$ python3 -q
>>> import numpy as np
>>> from numpy import linalg as LA
>>> np.set_printoptions(suppress=True, linewidth=120)
>>> rnd = lambda a: np.round(a, 3) + 0
>>> F = np.array([[0.76, -0.12, 0.0, 0.04],
...     [0.19, -0.03, 0.0, 0.01],
...     [0.57, -0.09, 0.0, 0.03],
...     [0.57, -0.09, 0.0, 0.03]])
>>> left, sig, vt = LA.svd(F)
>>> vecs = vt[:(sig > 1e-8).sum()]
>>> rng = np.random.default_rng(51)
>>> x = F[2] + -2 * F[0] + rng.integers(2) * np.eye(4)[1]
>>> print(rnd(x))
[-0.95  0.15  0.   -0.05]
>>> print(rnd(np.diag(vecs.T @ vecs)))
[0.973 0.024 0.    0.003]
>>> print(rnd(LA.norm(F, 2) / LA.norm(F)))
1.0
>>> print([round(float(x), 3) for x in LA.svd(F, compute_uv=False)[:3]])
[1.14, 0.0, 0.0]
>>> print(np.argsort(-LA.norm(F, axis=0).round(6), kind="stable")[:3])
[0 1 3]
>>> print(LA.cond(F) > 100)
True
>>> print(LA.matrix_rank(F, rtol=0.1))
1
>>> left, sig, vt = LA.svd(F)
>>> print(rnd(sig))
[1.14 0.   0.   0.  ]
>>> print(np.argmax(sig[:-1] / (sig[1:] + 1e-6)) + 1)
1
>>> A2 = left[:, :1] @ np.diag(sig[:1]) @ vt[:1]
>>> print(LA.matrix_rank(A2))
1
>>> r0, g = F[3], F[2]
>>> print(rnd(r0 @ r0))
0.334
>>> print(rnd(r0 @ g))
0.334
>>> p = (r0 @ g) / (r0 @ r0) * r0
>>> print(p)
[ 0.57 -0.09  0.    0.03]
>>> print(rnd(LA.norm(r0 + g) ** 2 + LA.norm(r0 - g) ** 2))
1.336
>>> print((g - p) @ r0)
0.0
>>> print(g - p)
[0. 0. 0. 0.]
>>> print(LA.matrix_rank(np.outer(r0, g)))
1
>>> J = np.load("x.npy")
>>> print(J)
[[ 0. -3.  5.]
 [-3.  0.  0.]
 [ 5.  0.  0.]]
>>> # null space of dimension 1
>>> print([round(float(LA.det(J[:i, :i])), 2) + 0 for i in range(1, 4)])
[0.0, -9.0, 0.0]
>>> try:
...     LA.cholesky(J)
... except LA.LinAlgError as e:
...     print(repr(e))
... 
LinAlgError('Matrix is not positive definite')
>>> print(rnd(LA.eigvalsh(J).min()))
-5.831
>>> print(np.all(LA.eigvalsh(J) > 0))
False
>>> r0, g = J[2], J[1]
>>> print(r0 @ r0)
25.0
>>> print(r0 @ g)
-15.0
>>> p = (r0 @ g) / (r0 @ r0) * r0
>>> print(rnd(LA.norm(r0 + g) ** 2 + LA.norm(r0 - g) ** 2))
68.0
>>> print((g - p) @ r0)
0.0
>>> print(LA.matrix_rank(np.outer(r0, g)))
1
>>> print(g - p)
[0. 0. 0.]
>>> print(np.argsort(-LA.norm(J, axis=0).round(6), kind="stable")[:3])
[0 2 1]
>>> print(LA.cond(J) > 100)
True
>>> print([round(float(x), 3) for x in LA.svd(J, compute_uv=False)[:3]])
[5.831, 5.831, 0.0]
>>> print(LA.matrix_rank(J, rtol=0.1))
2
>>> print(rnd(LA.norm(J, 2) / LA.norm(J)))
0.707
>>> t3 = np.stack([J, 5 * J, J[::-1]])
>>> print((t3 @ J.T).shape)
(3, 3, 3)
>>> print(LA.matrix_rank(t3))
[2 2 2]
>>> print(rnd(LA.norm(t3, axis=(1, 2))))
[ 8.246 41.231  8.246]
>>> print(t3.sum(axis=0))
[[  5. -18.  30.]
 [-21.   0.   0.]
 [ 30.  -3.   5.]]
>>> print(t3.shape)
(3, 3, 3)
>>> print(rnd(LA.det(t3)))
[0. 0. 0.]
>>> z = rng.permutation(4)
>>> print(z)
[1 3 2 0]
>>> A2 = F[z][:, z]
>>> print(np.diag(A2))
[-0.03  0.03  0.    0.76]
>>> print(np.trace(A2))
0.76
>>> print(np.allclose(A2, F))
False
>>> arr = np.load("layer4.npy")
>>> print(arr)
[[  0   3   4   0 -27 -36]
 [  0   1   4   0  -9 -36]
 [  4   1   2 -36  -9 -18]
 [  0  24  32   0   6   8]
 [  0   8  32   0   2   8]
 [ 32   8  16   8   2   4]]
>>> print(arr - arr[0])
[[  0   0   0   0   0   0]
 [  0  -2   0   0  18   0]
 [  4  -2  -2 -36  18  18]
 [  0  21  28   0  33  44]
 [  0   5  28   0  29  44]
 [ 32   5  12   8  29  40]]
>>> arr[6]
Traceback (most recent call last):
  File "<python-input-66>", line 1, in <module>
    arr[6]
    ~~~^^^
IndexError: index 6 is out of bounds for axis 0 with size 6
>>> print(arr.sum(axis=1))
[-56 -40 -56  70  50  70]
>>> print(np.diff(arr, axis=0))
[[  0  -2   0   0  18   0]
 [  4   0  -2 -36   0  18]
 [ -4  23  30  36  15  26]
 [  0 -16   0   0  -4   0]
 [ 32   0 -16   8   0  -4]]
>>> print(arr.sum(axis=0))
[ 36  45  90 -28 -35 -70]
>>> print(rnd(LA.svd(arr, compute_uv=False)))
[64.645 54.855 34.307 29.112 11.75   9.971]
>>> print(arr.shape)
(6, 6)
>>> M = np.load("a.npy")
>>> print(M)
[[2. 1. 0. 0.]
 [0. 2. 1. 0.]
 [0. 0. 2. 1.]
 [0. 0. 0. 2.]]
>>> A2 = M / LA.norm(M, axis=1, keepdims=True)
>>> G = A2 @ A2.T
>>> print((np.abs(G) > 0.9).astype(int))
[[1 0 0 0]
 [0 1 0 0]
 [0 0 1 0]
 [0 0 0 1]]
>>> print((G - 2 * np.eye(4)).round(6).argmax(axis=1))
[1 0 3 2]
>>> left, sig, vt = LA.svd(M, full_matrices=False)
>>> print(left.shape, sig.shape, vt.shape)
(4, 4) (4,) (4, 4)
>>> print(rnd(np.abs(vt[0])))
[0.285 0.589 0.637 0.407]
>>> print(rnd(left.T @ M @ vt.T))
[[2.851 0.    0.    0.   ]
 [0.    2.433 0.    0.   ]
 [0.    0.    1.837 0.   ]
 [0.    0.    0.    1.255]]
>>> basis = np.array([[-2, -5, -4], [-1, -2, 2], [-1, -3, -3]])
>>> mat = np.repeat(basis, 10 // 3, axis=0)
>>> mat = mat + 0.02 * rng.normal(size=mat.shape)
>>> print(rnd(mat))
[[-1.998 -4.975 -4.006]
 [-2.022 -5.016 -3.964]
 [-2.007 -5.024 -4.006]
 [-0.994 -1.994  2.037]
 [-1.004 -2.031  2.03 ]
 [-0.994 -1.994  1.986]
 [-1.021 -2.968 -3.03 ]
 [-1.012 -3.023 -2.971]
 [-0.994 -3.014 -2.986]]
>>> r0 = np.array([-2, -1, -1])
>>> print(rnd(np.convolve(mat[6], r0)))
[ 2.041  6.957 10.05   5.999  3.03 ]
>>> print(rnd(np.polyval(r0, mat[6])))
[ -2.063 -15.654 -16.336]
>>> W1 = np.array([[3, 2, 1], [2, 2, 3], [1, -1, -3]])
>>> c = np.array([7, 2, 1])
>>> hid = np.maximum(mat @ W1 + c, 0)
>>> print((hid > 0).astype(int))
[[0 0 0]
 [0 0 0]
 [0 0 0]
 [1 0 0]
 [1 0 0]
 [1 0 0]
 [0 0 1]
 [0 0 0]
 [0 0 0]]
>>> basis = np.array([[2, 1, 1], [0, 1, 0], [0, 4, 4]])
>>> print(W1 @ basis)
[[  6   9   7]
 [  4  16  14]
 [  2 -12 -11]]
>>> print([round(float(x), 3) for x in LA.svd(mat, compute_uv=False)[:3]])
[13.865, 5.203, 0.217]
>>> print(rnd(LA.norm(mat, 2) / LA.norm(mat)))
0.936
>>> print(round(np.log10(LA.cond(mat))))
2
>>> print(np.argsort(-LA.norm(mat, axis=0).round(6), kind="stable")[:3])
[1 2 0]
>>> left, sig, vt = LA.svd(mat)
>>> print(np.argmax(sig[:-1] / (sig[1:] + 1e-6)) + 1)
2
>>> A2 = left[:, :2] @ np.diag(sig[:2]) @ vt[:2]
>>> print(LA.matrix_rank(A2))
2
>>> print(rnd(LA.norm(mat - A2, 2)), rnd(sig[2]))
0.217 0.217
>>> print(rnd(LA.norm(mat - A2) / LA.norm(mat)))
0.015
>>> print(rnd(LA.norm(mat, 1)), rnd(LA.norm(mat, np.inf)))
30.039 11.037
>>> print(rnd(mat[3] @ mat[4]))
9.184
>>> print(rnd(LA.norm(mat, 2)))
13.865
>>> print(rnd(LA.norm(mat[3], 1)), rnd(LA.norm(mat[3], np.inf)))
5.026 2.037
>>> print(LA.norm(mat, axis=1).argmax())
2
>>> print(rnd(LA.norm(mat, "nuc")))
19.286
